$ python -q
>>> import numpy as np
>>> np.set_printoptions(precision=2, suppress=True, linewidth=120)
>>> rd = lambda a: np.round(a, 2) + 0
>>> K = np.load("block2.npy")
>>> K
array([[ 1,  0,  0,  0,  0,  0,  0,  0,  0],
       [ 2,  1,  0,  0,  0,  0,  0,  0,  0],
       [-3, -1,  1,  0,  0,  0,  0,  0,  0],
       [-3, -2,  2,  1,  0,  0,  0,  0,  0],
       [ 3, -2,  1,  3,  1,  0,  0,  0,  0],
       [-1, -1, -3,  1,  2,  1,  0,  0,  0],
       [ 0, -3,  2,  1, -2,  3,  1,  0,  0],
       [ 0,  3,  1,  0,  3,  0, -1,  1,  0],
       [-2, -2, -3,  3,  1,  3,  3,  0,  1]])
>>> # triangular
>>> other = K[0, 0] * K[1:] - np.outer(K[1:, 0], K[0])
>>> other
array([[ 0,  1,  0,  0,  0,  0,  0,  0,  0],
       [ 0, -1,  1,  0,  0,  0,  0,  0,  0],
       [ 0, -2,  2,  1,  0,  0,  0,  0,  0],
       [ 0, -2,  1,  3,  1,  0,  0,  0,  0],
       [ 0, -1, -3,  1,  2,  1,  0,  0,  0],
       [ 0, -3,  2,  1, -2,  3,  1,  0,  0],
       [ 0,  3,  1,  0,  3,  0, -1,  1,  0],
       [ 0, -2, -3,  3,  1,  3,  3,  0,  1]])
>>> K[:, 0] / K[0, 0]
array([ 1.,  2., -3., -3.,  3., -1.,  0.,  0., -2.])
>>> np.flatnonzero(~other.round(6).any(axis=1))
array([], dtype=int64)
>>> theta = np.radians(72)
>>> R = np.eye(9)
>>> R[2, 2] = R[7, 7] = np.cos(theta)
>>> R[2, 7], R[7, 2] = -np.sin(theta), np.sin(theta)
>>> rd(R)
array([[ 1.  ,  0.  ,  0.  ,  0.  ,  0.  ,  0.  ,  0.  ,  0.  ,  0.  ],
       [ 0.  ,  1.  ,  0.  ,  0.  ,  0.  ,  0.  ,  0.  ,  0.  ,  0.  ],
       [ 0.  ,  0.  ,  0.31,  0.  ,  0.  ,  0.  ,  0.  , -0.95,  0.  ],
       [ 0.  ,  0.  ,  0.  ,  1.  ,  0.  ,  0.  ,  0.  ,  0.  ,  0.  ],
       [ 0.  ,  0.  ,  0.  ,  0.  ,  1.  ,  0.  ,  0.  ,  0.  ,  0.  ],
       [ 0.  ,  0.  ,  0.  ,  0.  ,  0.  ,  1.  ,  0.  ,  0.  ,  0.  ],
       [ 0.  ,  0.  ,  0.  ,  0.  ,  0.  ,  0.  ,  1.  ,  0.  ,  0.  ],
       [ 0.  ,  0.  ,  0.95,  0.  ,  0.  ,  0.  ,  0.  ,  0.31,  0.  ],
       [ 0.  ,  0.  ,  0.  ,  0.  ,  0.  ,  0.  ,  0.  ,  0.  ,  1.  ]])
>>> other = K @ R.T
>>> np.allclose(K @ K.T, other @ other.T)
True
>>> rd(other)
array([[ 1.  ,  0.  ,  0.  ,  0.  ,  0.  ,  0.  ,  0.  ,  0.  ,  0.  ],
       [ 2.  ,  1.  ,  0.  ,  0.  ,  0.  ,  0.  ,  0.  ,  0.  ,  0.  ],
       [-3.  , -1.  ,  0.31,  0.  ,  0.  ,  0.  ,  0.  ,  0.95,  0.  ],
       [-3.  , -2.  ,  0.62,  1.  ,  0.  ,  0.  ,  0.  ,  1.9 ,  0.  ],
       [ 3.  , -2.  ,  0.31,  3.  ,  1.  ,  0.  ,  0.  ,  0.95,  0.  ],
       [-1.  , -1.  , -0.93,  1.  ,  2.  ,  1.  ,  0.  , -2.85,  0.  ],
       [ 0.  , -3.  ,  0.62,  1.  , -2.  ,  3.  ,  1.  ,  1.9 ,  0.  ],
       [ 0.  ,  3.  , -0.64,  0.  ,  3.  ,  0.  , -1.  ,  1.26,  0.  ],
       [-2.  , -2.  , -0.93,  3.  ,  1.  ,  3.  ,  3.  , -2.85,  1.  ]])
>>> np.allclose(K @ K.T, K.T @ K)
False
>>> np.linalg.matrix_power(K, 4)
array([[   1,    0,    0,    0,    0,    0,    0,    0,    0],
       [   8,    1,    0,    0,    0,    0,    0,    0,    0],
       [ -24,   -4,    1,    0,    0,    0,    0,    0,    0],
       [ -88,  -20,    8,    1,    0,    0,    0,    0,    0],
       [-224,  -74,   40,   12,    1,    0,    0,    0,    0],
       [-156,  -98,   60,   40,    8,    1,    0,    0,    0],
       [   0,  -54,  -10,   58,   28,   12,    1,    0,    0],
       [-176, -105,  118,   42,    0,  -18,   -4,    1,    0],
       [-368, -279,   12,  156,   76,   66,   12,    0,    1]])
>>> (K + K.T) / 2
array([[ 1. ,  1. , -1.5, -1.5,  1.5, -0.5,  0. ,  0. , -1. ],
       [ 1. ,  1. , -0.5, -1. , -1. , -0.5, -1.5,  1.5, -1. ],
       [-1.5, -0.5,  1. ,  1. ,  0.5, -1.5,  1. ,  0.5, -1.5],
       [-1.5, -1. ,  1. ,  1. ,  1.5,  0.5,  0.5,  0. ,  1.5],
       [ 1.5, -1. ,  0.5,  1.5,  1. ,  1. , -1. ,  1.5,  0.5],
       [-0.5, -0.5, -1.5,  0.5,  1. ,  1. ,  1.5,  0. ,  1.5],
       [ 0. , -1.5,  1. ,  0.5, -1. ,  1.5,  1. , -0.5,  1.5],
       [ 0. ,  1.5,  0.5,  0. ,  1.5,  0. , -0.5,  1. ,  0. ],
       [-1. , -1. , -1.5,  1.5,  0.5,  1.5,  1.5,  0. ,  1. ]])
>>> rng = np.random.default_rng(41)
>>> z = rng.permutation(9)
>>> other = K[:, z] * rng.choice([-1, 1], 9)
>>> other
array([[ 0,  1,  0,  0,  0,  0,  0,  0,  0],
       [ 1,  2,  0,  0,  0,  0,  0,  0,  0],
       [-1, -3,  1,  0,  0,  0,  0,  0,  0],
       [-2, -3,  2,  1,  0,  0,  0,  0,  0],
       [-2,  3,  1,  3, -1,  0,  0,  0,  0],
       [-1, -1, -3,  1, -2,  0,  1,  0,  0],
       [-3,  0,  2,  1,  2,  0,  3,  1,  0],
       [ 3,  0,  1,  0, -3,  0,  0, -1,  1],
       [-2, -2, -3,  3, -1, -1,  3,  3,  0]])
>>> left, _, Vh = np.linalg.svd(K.T @ other)
>>> rd(left @ Vh)
array([[ 0.,  1.,  0.,  0.,  0.,  0.,  0.,  0.,  0.],
       [ 1.,  0.,  0.,  0.,  0.,  0.,  0.,  0.,  0.],
       [ 0.,  0.,  1.,  0.,  0.,  0.,  0.,  0.,  0.],
       [ 0.,  0.,  0.,  1.,  0.,  0.,  0.,  0.,  0.],
       [ 0.,  0.,  0.,  0., -1.,  0.,  0.,  0.,  0.],
       [ 0.,  0.,  0.,  0.,  0.,  0.,  1.,  0.,  0.],
       [ 0.,  0.,  0.,  0.,  0.,  0.,  0.,  1.,  0.],
       [ 0.,  0.,  0.,  0.,  0.,  0.,  0.,  0.,  1.],
       [ 0.,  0.,  0.,  0.,  0., -1.,  0.,  0.,  0.]])
>>> blk = np.stack([K, 4 * K, K[::-1]])
>>> blk.shape
(3, 9, 9)
>>> np.linalg.matrix_rank(blk.reshape(3, -1))
np.int64(2)
>>> A = np.loadtxt("a.csv", delimiter=",")
>>> A
array([[ 0.54,  0.08,  0.3 , -0.48, -0.7 , -0.2 , -0.27, -0.01,  1.25,  0.43,  0.05],
       [ 0.08,  1.59,  0.38,  0.17, -0.44, -0.25,  0.54, -0.12,  0.  ,  0.3 , -0.23],
       [ 0.3 ,  0.38,  0.95,  0.02, -0.31, -0.45,  0.28,  0.1 , -0.88,  0.1 , -0.57],
       [-0.48,  0.17,  0.02,  1.29,  1.02, -0.04, -1.  ,  1.17, -0.12, -0.06, -0.32],
       [-0.7 , -0.44, -0.31,  1.02,  0.58, -0.59,  0.7 ,  0.22,  0.43,  0.15, -0.42],
       [-0.2 , -0.25, -0.45, -0.04, -0.59,  0.4 , -0.12,  0.36, -0.44,  0.47, -0.59],
       [-0.27,  0.54,  0.28, -1.  ,  0.7 , -0.12,  0.3 ,  0.72, -0.44, -0.22,  0.42],
       [-0.01, -0.12,  0.1 ,  1.17,  0.22,  0.36,  0.72,  0.7 ,  0.53,  0.01,  0.19],
       [ 1.25,  0.  , -0.88, -0.12,  0.43, -0.44, -0.44,  0.53,  1.2 , -0.63,  0.31],
       [ 0.43,  0.3 ,  0.1 , -0.06,  0.15,  0.47, -0.22,  0.01, -0.63,  1.75,  0.2 ],
       [ 0.05, -0.23, -0.57, -0.32, -0.42, -0.59,  0.42,  0.19,  0.31,  0.2 ,  1.71]])
>>> # symmetric, so the eigenvalues are real
>>> ev, V = np.linalg.eigh(A)
>>> np.unique(ev.round(6) + 0, return_counts=True)[1]
array([1, 1, 1, 1, 1, 1, 1, 1, 1, 1, 1])
>>> rd(np.linalg.eigvalsh(A + -1 * np.eye(11)))
array([-3.  , -2.  , -1.99,  0.  ,  0.  ,  0.  ,  0.99,  1.  ,  1.01,  2.  ,  2.  ])
>>> rd(np.linalg.eigvalsh(A @ A))
array([0.99, 0.99, 1.  , 1.  , 1.01, 3.98, 3.98, 4.01, 4.03, 8.99, 9.  ])
>>> (ev > 1e-8).sum(), (ev < -1e-8).sum()
(np.int64(8), np.int64(3))
>>> rd(V @ np.diag(ev) @ V.T)
array([[ 0.54,  0.08,  0.3 , -0.48, -0.7 , -0.2 , -0.27, -0.01,  1.25,  0.43,  0.05],
       [ 0.08,  1.59,  0.38,  0.17, -0.44, -0.25,  0.54, -0.12,  0.  ,  0.3 , -0.23],
       [ 0.3 ,  0.38,  0.95,  0.02, -0.31, -0.45,  0.28,  0.1 , -0.88,  0.1 , -0.57],
       [-0.48,  0.17,  0.02,  1.29,  1.02, -0.04, -1.  ,  1.17, -0.12, -0.06, -0.32],
       [-0.7 , -0.44, -0.31,  1.02,  0.58, -0.59,  0.7 ,  0.22,  0.43,  0.15, -0.42],
       [-0.2 , -0.25, -0.45, -0.04, -0.59,  0.4 , -0.12,  0.36, -0.44,  0.47, -0.59],
       [-0.27,  0.54,  0.28, -1.  ,  0.7 , -0.12,  0.3 ,  0.72, -0.44, -0.22,  0.42],
       [-0.01, -0.12,  0.1 ,  1.17,  0.22,  0.36,  0.72,  0.7 ,  0.53,  0.01,  0.19],
       [ 1.25,  0.  , -0.88, -0.12,  0.43, -0.44, -0.44,  0.53,  1.2 , -0.63,  0.31],
       [ 0.43,  0.3 ,  0.1 , -0.06,  0.15,  0.47, -0.22,  0.01, -0.63,  1.75,  0.2 ],
       [ 0.05, -0.23, -0.57, -0.32, -0.42, -0.59,  0.42,  0.19,  0.31,  0.2 ,  1.71]])
>>> O, R = np.linalg.qr(A)
>>> rd(O.T @ O)
array([[1., 0., 0., 0., 0., 0., 0., 0., 0., 0., 0.],
       [0., 1., 0., 0., 0., 0., 0., 0., 0., 0., 0.],
       [0., 0., 1., 0., 0., 0., 0., 0., 0., 0., 0.],
       [0., 0., 0., 1., 0., 0., 0., 0., 0., 0., 0.],
       [0., 0., 0., 0., 1., 0., 0., 0., 0., 0., 0.],
       [0., 0., 0., 0., 0., 1., 0., 0., 0., 0., 0.],
       [0., 0., 0., 0., 0., 0., 1., 0., 0., 0., 0.],
       [0., 0., 0., 0., 0., 0., 0., 1., 0., 0., 0.],
       [0., 0., 0., 0., 0., 0., 0., 0., 1., 0., 0.],
       [0., 0., 0., 0., 0., 0., 0., 0., 0., 1., 0.],
       [0., 0., 0., 0., 0., 0., 0., 0., 0., 0., 1.]])
>>> rd(abs(R[0, 0])), rd(np.linalg.norm(A[:, 0]))
(np.float64(1.72), np.float64(1.72))
>>> np.trace(O @ O.T)
np.float64(11.0)
>>> ev, V = np.linalg.eigh(A)
>>> x = np.array([-2, -5, -2, -5, -4, 0, -3, -1, 3, 5, -3])
>>> rd(np.linalg.eigvalsh(A[1:, 1:]))
array([-1.95, -1.  ,  0.3 ,  1.  ,  1.  ,  1.37,  2.  ,  2.  ,  2.75,  3.  ])
>>> x @ A @ x
np.float64(115.46)
>>> rd(np.abs(A).sum(axis=1).max()), rd(np.abs(ev).max())
(np.float64(6.23), np.float64(3.0))
>>> rd(x @ A @ x / (x @ x)), rd(ev[0]), rd(ev[-1])
(np.float64(0.91), np.float64(-2.0), np.float64(3.0))
>>> x = np.array([1, 1, -2, -2, 2, 0, 0, -1, -1, -2, 2])
>>> np.linalg.norm(A @ x) <= np.linalg.norm(A, 2) * np.linalg.norm(x) + 1e-9
np.True_
>>> A @ np.eye(11)[9]
array([ 0.43,  0.3 ,  0.1 , -0.06,  0.15,  0.47, -0.22,  0.01, -0.63,  1.75,  0.2 ])
>>> rd(A @ (2 * x))
array([-4.84, -2.5 , -4.88, -4.92, -6.38, -5.38,  8.22, -6.2 ,  8.52, -3.06,  6.56])
>>> def softmax(z):
...     e = np.exp(z - z.max(axis=-1, keepdims=True))
...     return e / e.sum(axis=-1, keepdims=True)
... 
>>> rd(softmax(A).sum(axis=1))
array([1., 1., 1., 1., 1., 1., 1., 1., 1., 1., 1.])
>>> rd(softmax(10 * A[6]))
array([0.  , 0.08, 0.01, 0.  , 0.4 , 0.  , 0.01, 0.49, 0.  , 0.  , 0.02])
>>> scores = A @ A.T / np.sqrt(11)
>>> rd(softmax(scores)[6] @ A)
array([ 0.06,  0.26,  0.04,  0.  ,  0.13, -0.14,  0.11,  0.39,  0.01,  0.18,  0.14])
>>> rd(softmax(scores + np.triu(np.full(scores.shape, -np.inf), 1)))
array([[1.  , 0.  , 0.  , 0.  , 0.  , 0.  , 0.  , 0.  , 0.  , 0.  , 0.  ],
       [0.3 , 0.7 , 0.  , 0.  , 0.  , 0.  , 0.  , 0.  , 0.  , 0.  , 0.  ],
       [0.19, 0.34, 0.47, 0.  , 0.  , 0.  , 0.  , 0.  , 0.  , 0.  , 0.  ],
       [0.08, 0.11, 0.12, 0.68, 0.  , 0.  , 0.  , 0.  , 0.  , 0.  , 0.  ],
       [0.11, 0.13, 0.12, 0.24, 0.4 , 0.  , 0.  , 0.  , 0.  , 0.  , 0.  ],
       [0.14, 0.14, 0.16, 0.16, 0.15, 0.25, 0.  , 0.  , 0.  , 0.  , 0.  ],
       [0.1 , 0.14, 0.14, 0.13, 0.1 , 0.1 , 0.3 , 0.  , 0.  , 0.  , 0.  ],
       [0.09, 0.1 , 0.08, 0.16, 0.17, 0.09, 0.08, 0.23, 0.  , 0.  , 0.  ],
       [0.13, 0.06, 0.05, 0.09, 0.08, 0.06, 0.08, 0.09, 0.37, 0.  , 0.  ],
       [0.08, 0.1 , 0.1 , 0.08, 0.06, 0.1 , 0.08, 0.07, 0.05, 0.27, 0.  ],
       [0.09, 0.06, 0.05, 0.04, 0.07, 0.06, 0.09, 0.08, 0.11, 0.07, 0.27]])
>>> rd(softmax(scores))
array([[0.2 , 0.09, 0.07, 0.05, 0.06, 0.07, 0.06, 0.07, 0.13, 0.08, 0.1 ],
       [0.09, 0.21, 0.12, 0.06, 0.07, 0.07, 0.09, 0.08, 0.06, 0.09, 0.07],
       [0.07, 0.13, 0.18, 0.08, 0.07, 0.09, 0.1 , 0.07, 0.05, 0.1 , 0.06],
       [0.04, 0.05, 0.06, 0.33, 0.11, 0.07, 0.07, 0.1 , 0.07, 0.06, 0.04],
       [0.06, 0.07, 0.07, 0.13, 0.21, 0.07, 0.06, 0.14, 0.07, 0.06, 0.07],
       [0.08, 0.08, 0.09, 0.09, 0.09, 0.15, 0.08, 0.08, 0.07, 0.12, 0.07],
       [0.07, 0.09, 0.09, 0.08, 0.07, 0.07, 0.2 , 0.07, 0.08, 0.08, 0.1 ],
       [0.07, 0.08, 0.06, 0.12, 0.13, 0.07, 0.06, 0.18, 0.08, 0.07, 0.08],
       [0.11, 0.05, 0.04, 0.08, 0.07, 0.05, 0.07, 0.08, 0.32, 0.04, 0.1 ],
       [0.08, 0.09, 0.09, 0.07, 0.06, 0.1 , 0.08, 0.07, 0.05, 0.25, 0.07],
       [0.09, 0.06, 0.05, 0.04, 0.07, 0.06, 0.09, 0.08, 0.11, 0.07, 0.27]])
>>> O, _ = np.linalg.qr(np.array([[-0.9, -1.6, -0.5, -1.0, -1.4, 1.6, 1.1],
...     [2.0, -1.2, 0.2, 1.4, -0.7, -1.2, -1.0],
...     [-0.2, 1.2, 2.1, 1.3, -2.3, 1.1, -0.3],
...     [-2.1, 0.4, -0.2, 0.0, -0.6, 0.5, -0.4],
...     [-1.3, 0.0, -1.6, 0.7, -0.6, 0.8, -0.6],
...     [0.9, 0.4, 2.5, -1.1, 1.3, 0.7, 0.6],
...     [-0.3, 2.2, 1.2, 1.8, -0.6, -0.4, 0.8]]))
>>> X = 3 * O
>>> rd(X)
array([[-0.78, -1.67, -1.33, -0.48, -0.8 , -0.28,  1.69],
       [ 1.74, -0.76,  0.01, -2.01,  1.14,  0.2 ,  0.06],
       [-0.17,  1.09, -1.45, -1.43, -1.39, -0.33, -1.26],
       [-1.83, -0.01, -0.74, -0.5 ,  1.72,  1.26, -0.56],
       [-1.13, -0.24,  0.97, -0.79,  0.61, -2.37, -0.34],
       [ 0.78,  0.54, -1.88,  1.09,  1.32, -1.25,  0.16],
       [-0.26,  2.02,  0.31, -0.77,  0.24,  0.08,  2.02]])
>>> rd(X.T @ X)
array([[9., 0., 0., 0., 0., 0., 0.],
       [0., 9., 0., 0., 0., 0., 0.],
       [0., 0., 9., 0., 0., 0., 0.],
       [0., 0., 0., 9., 0., 0., 0.],
       [0., 0., 0., 0., 9., 0., 0.],
       [0., 0., 0., 0., 0., 9., 0.],
       [0., 0., 0., 0., 0., 0., 9.]])
>>> rd(np.linalg.pinv(X))
array([[-0.09,  0.19, -0.02, -0.2 , -0.13,  0.09, -0.03],
       [-0.19, -0.08,  0.12,  0.  , -0.03,  0.06,  0.22],
       [-0.15,  0.  , -0.16, -0.08,  0.11, -0.21,  0.03],
       [-0.05, -0.22, -0.16, -0.06, -0.09,  0.12, -0.09],
       [-0.09,  0.13, -0.15,  0.19,  0.07,  0.15,  0.03],
       [-0.03,  0.02, -0.04,  0.14, -0.26, -0.14,  0.01],
       [ 0.19,  0.01, -0.14, -0.06, -0.04,  0.02,  0.22]])
